% python3 -q
>>> import numpy as np
>>> np.set_printoptions(precision=2, suppress=True, linewidth=160, sign=" ")
>>> rnd = lambda a: np.round(a, 2) + 0
>>> data = np.load("dump.npy")
>>> print(rnd(data))
[[-1.64 -2.64 -3.58 -6.11 -1.81  4.95 -3.53]
 [ 3.12 -1.22 -4.21 -4.54 -0.95  5.26 -4.68]
 [ 0.47  2.35  3.84  5.88  1.65 -5.18  3.92]
 [-5.76 -3.26 -1.98 -5.91 -2.13  3.27 -1.43]
 [ 5.1   3.22  2.32  6.07  2.12 -3.66  1.86]
 [-6.29 -3.28 -1.66 -5.72 -2.13  2.92 -1.05]
 [-8.75 -2.56  1.24 -2.75 -1.55 -0.68  2.2 ]
 [ 5.89 -0.03 -3.92 -2.67 -0.19  4.57 -4.67]
 [ 3.55  3.01  2.99  6.23  2.02 -4.38  2.71]
 [-5.63 -3.26 -2.05 -5.94 -2.13  3.36 -1.52]
 [ 1.9   2.7   3.51  6.14  1.85 -4.89  3.43]
 [-8.69 -2.09  2.03 -1.57 -1.22 -1.74  3.01]
 [ 8.47  2.91 -0.43  3.79  1.8  -0.37 -1.34]
 [ 7.78  1.11 -3.15 -0.56  0.55  3.34 -4.08]
 [ 6.85  3.28  1.28  5.46  2.11 -2.47  0.6 ]
 [ 2.87  2.89  3.22  6.22  1.96 -4.61  3.03]
 [-0.78  2.    4.05  5.53  1.44 -5.31  4.26]
 [ 7.56  3.21  0.7   4.97  2.04 -1.77 -0.08]
 [-3.67  1.01  4.2   4.24  0.82 -5.19  4.72]
 [ 4.91  3.2   2.41  6.11  2.11 -3.76  1.97]
 [ 6.98  0.57 -3.58 -1.6   0.2   3.99 -4.43]
 [ 6.93  3.27  1.22  5.41  2.11 -2.4   0.53]
 [-1.89 -2.69 -3.51 -6.14 -1.85  4.89 -3.43]
 [ 0.53 -2.08 -4.01 -5.61 -1.48  5.29 -4.2 ]
 [ 7.07  3.26  1.11  5.33  2.1  -2.27  0.4 ]
 [ 2.17  2.75  3.44  6.17  1.88 -4.82  3.32]
 [-8.06 -3.1  -0.18 -4.46 -1.95  1.13  0.67]
 [-6.22 -0.14  3.84  2.38  0.08 -4.42  4.62]
 [ 3.4  -1.12 -4.2  -4.39 -0.89  5.23 -4.7 ]
 [-8.62 -1.95  2.21 -1.25 -1.13 -1.99  3.2 ]
 [ 7.79  1.12 -3.14 -0.54  0.56  3.32 -4.07]
 [-7.97 -3.12 -0.28 -4.57 -1.97  1.26  0.55]
 [ 0.73  2.42  3.79  5.94  1.69 -5.13  3.84]
 [ 8.49  2.89 -0.47  3.74  1.79 -0.31 -1.38]
 [ 8.03  3.11  0.21  4.5   1.96 -1.18 -0.63]
 [-8.73 -2.63  1.1  -2.95 -1.6  -0.49  2.06]
 [-8.63 -1.97  2.19 -1.29 -1.14 -1.96  3.17]
 [ 5.13 -0.4  -4.07 -3.29 -0.43  4.85 -4.74]
 [ 0.82  2.44  3.77  5.96  1.7  -5.12  3.81]
 [ 7.64  3.2   0.63  4.91  2.03 -1.68 -0.16]
 [-2.35  1.5   4.19  4.91  1.13 -5.32  4.58]
 [-3.79  0.97  4.19  4.17  0.79 -5.17  4.73]]
>>> # rows and columns are dependent
>>> rng = np.random.default_rng(79)
>>> Y = data + rng.integers(-2, 3, (42, 2)) @ rng.integers(-2, 3, (2, 7))
>>> print(rnd(Y))
[[ -5.64  -6.64   0.42  -8.11  -3.81   4.95  -7.53]
 [  7.12   2.78  -8.21  -2.54   1.05   5.26  -0.68]
 [  0.47   6.35   7.84  11.88   3.65 -13.18   7.92]
 [ -4.76  -5.26  -5.98  -9.91  -3.13   9.27  -3.43]
 [  8.1    5.22  -1.68   6.07   3.12  -1.66   3.86]
 [ -2.29   0.72  -5.66  -3.72  -0.13   2.92   2.95]
 [-10.75  -6.56   1.24  -6.75  -3.55   3.32  -1.8 ]
 [  7.89   1.97  -5.92  -1.67   0.81   4.57  -2.67]
 [  6.55   5.01  -1.01   6.23   3.02  -2.38   4.71]
 [ -5.63  -1.26  -0.05  -2.94  -1.13  -0.64   0.48]
 [  2.9    4.7    3.51   8.14   2.85  -6.89   5.43]
 [ -8.69  -0.09   4.03   1.43  -0.22  -5.74   5.01]
 [  8.47  -1.09  -4.43  -2.21  -0.2    7.63  -5.34]
 [ 11.78   5.11  -7.15   1.44   2.55   3.34  -0.08]
 [  6.85   7.28   5.28  11.46   4.11 -10.47   4.6 ]
 [  6.87   6.89  -0.78   8.22   3.96  -4.61   7.03]
 [ -4.78  -2.     8.05   3.53  -0.56  -5.31   0.26]
 [  3.56  -0.79   4.7    2.97   0.04  -1.77  -4.08]
 [ -4.67  -2.99   2.2   -0.76  -1.18   0.81   0.72]
 [  2.91   3.2    6.41   8.11   2.11  -7.76   1.97]
 [  7.98   4.57  -1.58   3.4    2.2   -2.01  -0.43]
 [  6.93  -0.73  -2.78  -0.59   0.11   5.6   -3.47]
 [ -3.89  -4.69  -1.51  -7.14  -2.85   4.89  -5.43]
 [ -3.47  -6.08  -0.01  -7.61  -3.48   5.29  -8.2 ]
 [ 11.07   7.26  -2.89   7.33   4.1   -2.27   4.4 ]
 [  3.17   4.75   3.44   8.17   2.88  -6.82   5.32]
 [-11.06  -5.1    3.82  -4.46  -2.95  -0.87  -1.33]
 [ -6.22   1.86   5.84   5.38   1.08  -8.42   6.62]
 [  4.4   -3.12  -8.2   -8.39  -1.89  11.23  -6.7 ]
 [ -7.62   0.05   2.21   0.75  -0.13  -3.99   5.2 ]
 [  5.79   1.12   0.86   1.46   0.56  -0.68  -4.07]
 [ -8.97  -1.12   3.72  -0.57  -0.97  -4.74   2.55]
 [ -3.27  -1.58   7.79   3.94  -0.31  -5.13  -0.16]
 [  7.49   2.89   1.53   4.74   1.79  -2.31  -1.38]
 [  7.03   5.11   4.21   8.5    2.96  -7.18   1.37]
 [ -9.73  -4.63   1.1   -4.95  -2.6    1.51   0.06]
 [ -6.63   0.03   0.19  -0.29  -0.14  -1.96   5.17]
 [  2.13  -4.4   -2.07  -6.29  -2.43   6.85  -8.74]
 [  3.82   4.44  -0.23   5.96   2.7   -3.12   5.81]
 [  9.64   7.2    0.63   8.91   4.03  -5.68   3.84]
 [ -5.35  -0.5    8.19   4.91   0.13  -7.32   2.58]
 [ -4.79  -1.03   4.19   2.17  -0.21  -3.17   2.73]]
>>> print(rnd(np.abs(Y - data).sum(axis=1)))
[ 20.  20.  28.  20.  14.  20.  20.  10.  14.  14.  10.  14.  28.  20.  28.  20.  20.  20.  24.  12.  24.  28.  10.  20.  20.  10.  14.  14.  20.  10.  12.
  20.  20.   6.  20.  10.  10.  20.  14.  20.  14.  10.]
>>> print(rnd(np.linalg.svd(Y - data, compute_uv=False)))
[ 40.62  30.62   0.     0.     0.     0.     0.  ]
